In [1]: import numpy as np

In [2]: np.set_printoptions(precision=1, suppress=True, linewidth=140, floatmode="fixed")

In [3]: def rnd(a):
   ...:     return np.round(a, 1) + 0
   ...: 

In [4]: other = np.array([[0, 0, 1, 0, 0], [2, 1, 1, 1, 0], [0, 0, 1, 0, 2], [2, 0, 1, 2, 1]])

In [5]: E = other.T @ other

In [6]: E
Out[6]: 
array([[8, 2, 4, 6, 2],
       [2, 1, 1, 1, 0],
       [4, 1, 4, 3, 3],
       [6, 1, 3, 5, 2],
       [2, 0, 3, 2, 5]])

In [7]: rank = np.linalg.matrix_rank(E)

In [8]: rank
Out[8]: np.int64(4)

In [9]: N = np.linalg.svd(E)[2][rank:].T

In [10]: [int(np.linalg.matrix_rank(E[:, :j + 1])) for j in range(5)]
Out[10]: [1, 2, 3, 3, 4]

In [11]: rnd(N @ N.T)
Out[11]: 
array([[ 0.3, -0.3,  0.0, -0.3,  0.0],
       [-0.3,  0.3,  0.0,  0.3,  0.0],
       [ 0.0,  0.0,  0.0,  0.0,  0.0],
       [-0.3,  0.3,  0.0,  0.3,  0.0],
       [ 0.0,  0.0,  0.0,  0.0,  0.0]])

In [12]: np.allclose(E @ N, 0)
Out[12]: True

In [13]: rnd(E @ N)
Out[13]: 
array([[0.0],
       [0.0],
       [0.0],
       [0.0],
       [0.0]])

In [14]: N.shape
Out[14]: (5, 1)

In [15]: rnd(N[:, 0] / N[np.abs(N[:, 0]).round(6).argmax(), 0])
Out[15]: array([ 1.0, -1.0,  0.0, -1.0,  0.0])

In [16]: np.linalg.matrix_rank(E.T @ E), np.linalg.matrix_rank(E @ E.T)
Out[16]: (np.int64(4), np.int64(4))

In [17]: K = np.loadtxt("case15.csv", delimiter=",")

In [18]: K
Out[18]: 
array([[13.0,  8.0, -2.0, -8.0, -8.0],
       [-7.0,  8.0,  6.0,  9.0, -2.0],
       [-2.0, -8.0,  8.0, -7.0,  9.0],
       [ 9.0, -2.0,  7.0,  6.0,  2.0],
       [ 0.0, -2.0,  2.0,  4.0, 18.0]])

In [19]: t3 = np.stack([K, -3 * K, K[::-1]])

In [20]: np.linalg.matrix_rank(t3)
Out[20]: array([5, 5, 5])

In [21]: rnd(np.linalg.norm(t3, axis=(1, 2)))
Out[21]: array([ 37.2, 111.6,  37.2])

In [22]: np.einsum("bij,cij->bc", t3, t3)
Out[22]: 
array([[ 1383.0, -4149.0,  -104.0],
       [-4149.0, 12447.0,   312.0],
       [ -104.0,   312.0,  1383.0]])

In [23]: t3.sum(axis=0)
Out[23]: 
array([[-26.0, -18.0,   6.0,  20.0,  34.0],
       [ 23.0, -18.0,  -5.0, -12.0,   6.0],
       [  2.0,   8.0,  -8.0,   7.0,  -9.0],
       [-25.0,  12.0,  -8.0,  -3.0,  -6.0],
       [ 13.0,  12.0,  -6.0, -16.0, -44.0]])

In [24]: np.einsum("ij,ji->", E, E)
Out[24]: np.int64(299)

In [25]: np.kron(np.eye(2, dtype=int), E)
Out[25]: 
array([[8, 2, 4, 6, 2, 0, 0, 0, 0, 0],
       [2, 1, 1, 1, 0, 0, 0, 0, 0, 0],
       [4, 1, 4, 3, 3, 0, 0, 0, 0, 0],
       [6, 1, 3, 5, 2, 0, 0, 0, 0, 0],
       [2, 0, 3, 2, 5, 0, 0, 0, 0, 0],
       [0, 0, 0, 0, 0, 8, 2, 4, 6, 2],
       [0, 0, 0, 0, 0, 2, 1, 1, 1, 0],
       [0, 0, 0, 0, 0, 4, 1, 4, 3, 3],
       [0, 0, 0, 0, 0, 6, 1, 3, 5, 2],
       [0, 0, 0, 0, 0, 2, 0, 3, 2, 5]])

In [26]: rnd(np.linalg.eigvals(E).sum().real)
Out[26]: np.float64(23.0)

In [27]: rnd(np.linalg.det(E[::-1]))
Out[27]: np.float64(0.0)

In [28]: rnd(np.linalg.det(2 * E)), rnd(np.linalg.det(E))
Out[28]: (np.float64(0.0), np.float64(0.0))

In [29]: np.einsum("ii->", E)
Out[29]: np.int64(23)

In [30]: rnd(np.linalg.eigvals(E))
Out[30]: array([16.6,  4.7,  0.0,  0.5,  1.2])

In [31]: O, R = np.linalg.qr(K)

In [32]: np.allclose(R.T @ R, K.T @ K)
Out[32]: True

In [33]: rnd(O @ R)
Out[33]: 
array([[13.0,  8.0, -2.0, -8.0, -8.0],
       [-7.0,  8.0,  6.0,  9.0, -2.0],
       [-2.0, -8.0,  8.0, -7.0,  9.0],
       [ 9.0, -2.0,  7.0,  6.0,  2.0],
       [ 0.0, -2.0,  2.0,  4.0, 18.0]])

In [34]: rnd(O)
Out[34]: 
array([[-0.7, -0.4,  0.0,  0.5,  0.2],
       [ 0.4, -0.7, -0.6,  0.0,  0.0],
       [ 0.1,  0.6, -0.5,  0.7,  0.1],
       [-0.5,  0.2, -0.6, -0.5, -0.3],
       [ 0.0,  0.1, -0.1, -0.3,  0.9]])

In [35]: rnd(abs(R[0, 0])), rnd(np.linalg.norm(K[:, 0]))
Out[35]: (np.float64(17.4), np.float64(17.4))

In [36]: rnd(np.abs(np.diag(R)))
Out[36]: array([17.4, 13.9, 12.0, 12.7, 15.1])

In [37]: vec = np.array([-2, -2, -1, 3, -3])

In [38]: h = np.maximum(K @ vec, 0)

In [39]: np.maximum(K @ (3 * vec), 0)
Out[39]: array([ 0.0, 75.0,  0.0,  0.0,  0.0])

In [40]: K * (h > 1e-9)[:, None]
Out[40]: 
array([[ 0.0,  0.0, -0.0, -0.0, -0.0],
       [-7.0,  8.0,  6.0,  9.0, -2.0],
       [-0.0, -0.0,  0.0, -0.0,  0.0],
       [ 0.0, -0.0,  0.0,  0.0,  0.0],
       [ 0.0, -0.0,  0.0,  0.0,  0.0]])

In [41]: K.T @ h
Out[41]: array([-175.0,  200.0,  150.0,  225.0,  -50.0])

In [42]: np.flatnonzero(h > 1e-9)
Out[42]: array([1])

In [43]: m1 = np.load("out16.npy")

In [44]: m1
Out[44]: 
array([[ 0.8, -2.8,  0.8],
       [ 1.8, -1.2,  2.1],
       [-1.8, -2.2,  0.9],
       [-2.1,  0.9, -2.0],
       [ 2.9,  0.6,  0.6],
       [-0.6,  2.4,  1.8],
       [ 1.8, -2.0,  1.4],
       [-1.8, -2.2, -1.1],
       [ 1.0, -2.0,  1.9],
       [-2.4,  1.7,  0.7],
       [ 0.6,  0.8, -2.8],
       [-2.7, -1.0, -0.7],
       [-1.4,  1.7, -2.1],
       [-1.2, -0.5, -2.7],
       [-3.0, -0.4, -0.3],
       [ 0.1,  3.0, -0.3],
       [ 2.2, -2.0, -0.3],
       [-2.4,  0.5, -1.8],
       [-2.0,  2.1,  0.9],
       [-2.3,  1.1,  1.6],
       [ 1.1,  2.4, -1.5],
       [ 2.2, -1.7, -1.0],
       [ 0.8, -2.6, -1.2],
       [ 0.1,  2.8,  1.2],
       [-0.1, -3.0,  0.4],
       [-1.8, -1.5,  1.9],
       [-1.1, -2.6, -1.1],
       [-0.2,  2.1, -2.1],
       [-3.0,  0.3,  0.1]])

In [45]: d = np.linalg.norm(m1[:, None] - m1[None], axis=-1)

In [46]: np.flatnonzero(d[19] < d.mean() / 2)
Out[46]: array([ 9, 18, 19, 28])

In [47]: d[19].round(6).argsort(kind="stable")[:4]
Out[47]: array([19,  9, 18, 28])

In [48]: np.linalg.matrix_rank(d ** 2)
Out[48]: np.int64(5)

In [49]: rnd(d[:5, :5])
Out[49]: 
array([[0.0, 2.3, 2.7, 5.5, 4.0],
       [2.3, 0.0, 3.9, 6.0, 2.6],
       [2.7, 3.9, 0.0, 4.3, 5.5],
       [5.5, 6.0, 4.3, 0.0, 5.6],
       [4.0, 2.6, 5.5, 5.6, 0.0]])

In [50]: (d + 1e9 * np.eye(29)).round(6).argmin(axis=1)
Out[50]: array([24,  6, 25, 17,  1, 23,  8, 26,  6, 18, 27, 14,  3, 17, 11, 23, 21,  3,  9,  9, 27, 16, 21,  5,  0,  2,  7, 12, 14])

In [51]: rnd(np.linalg.norm(m1, axis=1))
Out[51]: 
array([3.0, 3.0, 3.0, 3.0, 3.0, 3.1, 3.0, 3.0, 2.9, 3.0, 3.0, 3.0, 3.0, 3.0, 3.0, 3.0, 3.0, 3.0, 3.0, 3.0, 3.0, 3.0, 3.0, 3.0, 3.0, 3.0,
       3.0, 3.0, 3.0])

In [52]: Z = m1[[24, 2]].astype(float)

In [53]: for _ in range(4):
    ...:     z = np.linalg.norm(m1[:, None] - Z, axis=-1).argmin(axis=1)
    ...:     Z = np.array([m1[z == j].mean(axis=0) for j in range(2)])
    ...: 

In [54]: z
Out[54]: array([0, 0, 0, 1, 0, 1, 0, 0, 0, 1, 1, 1, 1, 1, 1, 1, 0, 1, 1, 1, 1, 0, 0, 1, 0, 0, 0, 1, 1])

In [55]: rnd(Z)
Out[55]: 
array([[ 0.5, -1.9,  0.4],
       [-1.3,  1.2, -0.6]])

In [56]: ang = np.radians(15)

In [57]: R = np.eye(3)

In [58]: R[2, 2] = R[1, 1] = np.cos(ang)

In [59]: R[2, 1], R[1, 2] = -np.sin(ang), np.sin(ang)

In [60]: rnd(R)
Out[60]: 
array([[ 1.0,  0.0,  0.0],
       [ 0.0,  1.0,  0.3],
       [ 0.0, -0.3,  1.0]])

In [61]: other = m1 @ R.T

In [62]: rnd(np.abs(other - m1).max(axis=0))
Out[62]: array([0.0, 0.8, 0.8])

In [63]: np.allclose(np.linalg.norm(m1, axis=1), np.linalg.norm(other, axis=1))
Out[63]: True

In [64]: rnd(other)
Out[64]: 
array([[ 0.8, -2.5,  1.5],
       [ 1.8, -0.6,  2.3],
       [-1.8, -1.9,  1.4],
       [-2.1,  0.4, -2.2],
       [ 2.9,  0.7,  0.4],
       [-0.6,  2.8,  1.1],
       [ 1.8, -1.6,  1.9],
       [-1.8, -2.4, -0.5],
       [ 1.0, -1.4,  2.4],
       [-2.4,  1.8,  0.2],
       [ 0.6,  0.0, -2.9],
       [-2.7, -1.1, -0.4],
       [-1.4,  1.1, -2.5],
       [-1.2, -1.2, -2.5],
       [-3.0, -0.5, -0.2],
       [ 0.1,  2.8, -1.1],
       [ 2.2, -2.0,  0.2],
       [-2.4,  0.0, -1.9],
       [-2.0,  2.3,  0.3],
       [-2.3,  1.5,  1.3],
       [ 1.1,  1.9, -2.1],
       [ 2.2, -1.9, -0.5],
       [ 0.8, -2.8, -0.5],
       [ 0.1,  3.0,  0.4],
       [-0.1, -2.8,  1.2],
       [-1.8, -1.0,  2.2],
       [-1.1, -2.8, -0.4],
       [-0.2,  1.5, -2.6],
       [-3.0,  0.3,  0.0]])

In [65]: np.allclose(m1 @ m1.T, other @ other.T)
Out[65]: True

In [66]: feats = np.load("arr.npy")

In [67]: feats
Out[67]: 
array([[ 0.3,  0.5, -0.7],
       [-0.4, -0.9,  0.3],
       [-0.8,  0.1,  0.9],
       [ 1.3,  0.3, -0.3],
       [-2.1,  0.5,  0.3]])

In [68]: vec = np.array([-2, -1, -5])

In [69]: target = feats @ vec

In [70]: coef, lr = np.zeros(3), 1 / np.linalg.norm(feats, 2) ** 2

In [71]: for i in range(10):
    ...:     coef -= lr * feats.T @ (feats @ coef - target)
    ...:     if i % 2 == 0: print(i, round(np.linalg.norm(feats @ coef - target), 1))
    ...: 
0 4.0
2 3.3
4 2.7
6 2.3
8 2.0

In [72]: rnd(coef)
Out[72]: array([-1.3,  0.1, -3.0])

In [73]: rnd(np.linalg.cond(feats))
Out[73]: np.float64(3.7)

In [74]: J = np.load("test0.npy")

In [75]: rnd(J)
Out[75]: 
array([[-0.7, -0.3, -0.7,  0.0],
       [ 0.7, -0.2, -0.6,  0.3],
       [ 0.0,  0.9, -0.4, -0.1],
       [-0.2,  0.2,  0.2,  0.9]])

In [76]: # columns are unit length and at right angles

In [77]: rng = np.random.default_rng(330)

In [78]: z = rng.permutation(4)

In [79]: z
Out[79]: array([2, 3, 0, 1])

In [80]: other = J[z][:, z]

In [81]: np.allclose(other, J)
Out[81]: False

In [82]: rnd(np.trace(other))
Out[82]: np.float64(-0.4)

In [83]: rnd(np.sort(np.abs(np.linalg.eigvals(other))))
Out[83]: array([1.0, 1.0, 1.0, 1.0])

In [84]: A = np.load("a.npy")

In [85]: A
Out[85]: 
array([[0, 1, 1, 0],
       [1, 0, 1, 1],
       [1, 1, 0, 0],
       [0, 1, 0, 0]])

In [86]: # symmetric, so the eigenvalues are real

In [87]: evals, vecs = np.linalg.eig(A)

In [88]: rnd(evals)
Out[88]: array([ 2.2,  0.3, -1.0, -1.5])

In [89]: rnd(np.sort(np.linalg.eigvals(A.T)))
Out[89]: array([-1.5, -1.0,  0.3,  2.2])

In [90]: rnd(A @ vecs[:, 0] - evals[0] * vecs[:, 0])
Out[90]: array([0.0, 0.0, 0.0, 0.0])

In [91]: rnd(np.sort(np.linalg.eigvals(A @ A)))
Out[91]: array([0.1, 1.0, 2.2, 4.7])
